>>> import numpy as np
>>> np.set_printoptions(precision=1, suppress=True, linewidth=100)
>>> E = np.array([[-3, -3, -3, -3, -3],
...     [-3, -6, -6, -6, -6],
...     [-3, -6, -9, -9, -9],
...     [-3, -6, -9, -12, -12],
...     [-3, -6, -9, -12, -15]])
>>> # symmetric, so the eigenvalues are real
>>> M2 = np.linalg.inv(E)
>>> np.round(E @ M2, 1) + 0
array([[1., 0., 0., 0., 0.],
       [0., 1., 0., 0., 0.],
       [0., 0., 1., 0., 0.],
       [0., 0., 0., 1., 0.],
       [0., 0., 0., 0., 1.]])
>>> np.allclose(M2, E.T)
False
>>> round(float(np.linalg.det(E) * np.linalg.det(M2)), 1)
1.0
>>> x0 = np.array([0, 0, 2, -1, -3])
>>> rhs = E @ x0
>>> rhs
array([ 6, 12, 18, 30, 39])
>>> np.linalg.solve(E, -1 * rhs)
array([-0., -0., -2.,  1.,  3.])
>>> np.linalg.solve(E, rhs + E[:, 4])
array([-0., -0.,  2., -1., -2.])
>>> np.linalg.solve(E, rhs)
array([-0., -0.,  2., -1., -3.])
>>> np.linalg.solve(E.T, E[3])
array([-0., -0., -0.,  1., -0.])
>>> m1 = np.loadtxt("arr.csv", delimiter=",")
>>> m1
array([[0., 0., 1., 1., 0.],
       [0., 0., 0., 0., 1.],
       [1., 0., 0., 1., 0.],
       [1., 0., 1., 0., 0.],
       [0., 1., 0., 0., 0.]])
>>> # symmetric, so the eigenvalues are real
>>> np.einsum("ij,ji->", m1, m1)
np.float64(8.0)
>>> round(np.linalg.det(m1.T), 1)
np.float64(-2.0)
>>> np.round(np.poly(m1), 1) + 0
array([ 1.,  0., -4., -2.,  3.,  2.])
>>> rng = np.random.default_rng(267979)
>>> labels = rng.permutation(5)
>>> labels
array([3, 4, 1, 0, 2])
>>> M2 = m1[labels][:, labels]
>>> M2
array([[0., 0., 0., 1., 1.],
       [0., 0., 1., 0., 0.],
       [0., 1., 0., 0., 0.],
       [1., 0., 0., 0., 1.],
       [1., 0., 0., 1., 0.]])
>>> np.sort(np.abs(np.linalg.eigvals(M2)))
array([1., 1., 1., 1., 2.])
>>> np.round(np.abs(np.linalg.eigvals(m1)).max(), 1)
np.float64(2.0)
>>> np.allclose(m1 @ m1.T, m1.T @ m1)
True
>>> np.allclose(m1, m1.T)
True
>>> np.round(np.linalg.det(m1), 1)
np.float64(-2.0)
>>> labels = rng.permutation(5)
>>> M2 = m1[:, labels] * rng.choice([-1, 1], 5)
>>> M2
array([[1., 0., 0., 1., 0.],
       [0., 0., 0., 0., 1.],
       [1., 1., 0., 0., 0.],
       [0., 1., 0., 1., 0.],
       [0., 0., 1., 0., 0.]])
>>> U, _, VT = np.linalg.svd(m1.T @ M2)
>>> np.round(np.linalg.lstsq(m1, M2)[0], 1) + 0
array([[0., 1., 0., 0., 0.],
       [0., 0., 1., 0., 0.],
       [0., 0., 0., 1., 0.],
       [1., 0., 0., 0., 0.],
       [0., 0., 0., 0., 1.]])
